% ipython --no-banner

In [1]: import numpy as np

In [2]: import numpy.linalg as la

In [3]: np.set_printoptions(suppress=True, linewidth=140)

In [4]: J = np.loadtxt("block9.csv", delimiter=",")

In [5]: J
Out[5]: 
array([[ 1.44,  1.14,  1.28, -1.23,  1.28,  0.9 ,  0.04],
       [-0.35, -0.02,  0.71,  1.26, -1.24, -0.83, -2.14],
       [-0.21, -1.78,  0.6 ,  1.19,  0.41, -1.89,  0.52],
       [ 0.96, -0.47, -0.98,  1.36, -1.58,  1.56, -0.33],
       [-0.53,  0.54,  0.79,  1.78, -0.6 , -0.07,  2.07],
       [ 1.07, -0.47, -0.38,  0.89,  0.89, -1.45,  1.95],
       [-0.81, -0.4 , -0.56,  0.26,  0.73, -1.52, -2.23],
       [-0.74, -0.24, -0.95, -0.33,  2.11, -0.38, -1.67],
       [ 0.31,  0.22, -1.77,  1.83, -0.85,  0.76, -1.03],
       [-1.45, -0.71,  0.88, -0.13,  1.43,  0.36, -1.84],
       [ 0.72, -0.68,  0.9 , -1.51, -1.23, -0.67,  1.73],
       [ 0.01, -1.6 , -0.21, -0.58,  1.83,  0.73,  1.48],
       [-0.44, -2.08, -0.63, -0.06,  0.35, -0.15,  1.98],
       [-1.42, -0.09,  1.22, -0.98, -0.83, -1.91,  0.44],
       [ 0.26, -0.67,  0.73, -1.01, -0.73,  2.53, -0.08]])

In [6]: f = np.array([3, 0, 2])

In [7]: np.round(np.cross(J[4, :3], J[5, :3]), 2)
Out[7]: array([ 0.17,  0.64, -0.33])

In [8]: x0 = np.array([2, 3, 2, 9, 7, 4, 6])

In [9]: target = J @ x0

In [10]: print(np.round(la.solve(J.T @ J, J.T @ target), 2))
[2. 3. 2. 9. 7. 4. 6.]

In [11]: np.round(la.lstsq(J, target)[0], 2)
Out[11]: array([2., 3., 2., 9., 7., 4., 6.])

In [12]: np.round(la.pinv(J) @ J, 2) + 0
Out[12]: 
array([[1., 0., 0., 0., 0., 0., 0.],
       [0., 1., 0., 0., 0., 0., 0.],
       [0., 0., 1., 0., 0., 0., 0.],
       [0., 0., 0., 1., 0., 0., 0.],
       [0., 0., 0., 0., 1., 0., 0.],
       [0., 0., 0., 0., 0., 1., 0.],
       [0., 0., 0., 0., 0., 0., 1.]])

In [13]: rng = np.random.default_rng(51946)

In [14]: target = target + 0.02 * rng.normal(size=15)

In [15]: target.round(2)
Out[15]: array([ 10.61, -12.84,   4.6 ,   3.99,  26.1 ,  20.1 , -15.98,  -3.8 ,   5.12,  -4.04, -13.33,  14.21,   4.82, -20.29,  -4.6 ])

In [16]: coef, *_ = la.lstsq(J, target)

In [17]: np.round(J.T @ (target - J @ coef), 2) + 0
Out[17]: array([0., 0., 0., 0., 0., 0., 0.])

In [18]: print([round(float(la.norm(la.solve(J.T @ J + lam * np.eye(7), J.T @ target))), 2) for lam in (0, 1, 10, 100)])
[14.11, 12.78, 7.46, 1.77]

In [19]: coef.round(2)
Out[19]: array([2.  , 3.  , 2.  , 9.  , 7.01, 4.  , 6.  ])

In [20]: coef.round()
Out[20]: array([2., 3., 2., 9., 7., 4., 6.])
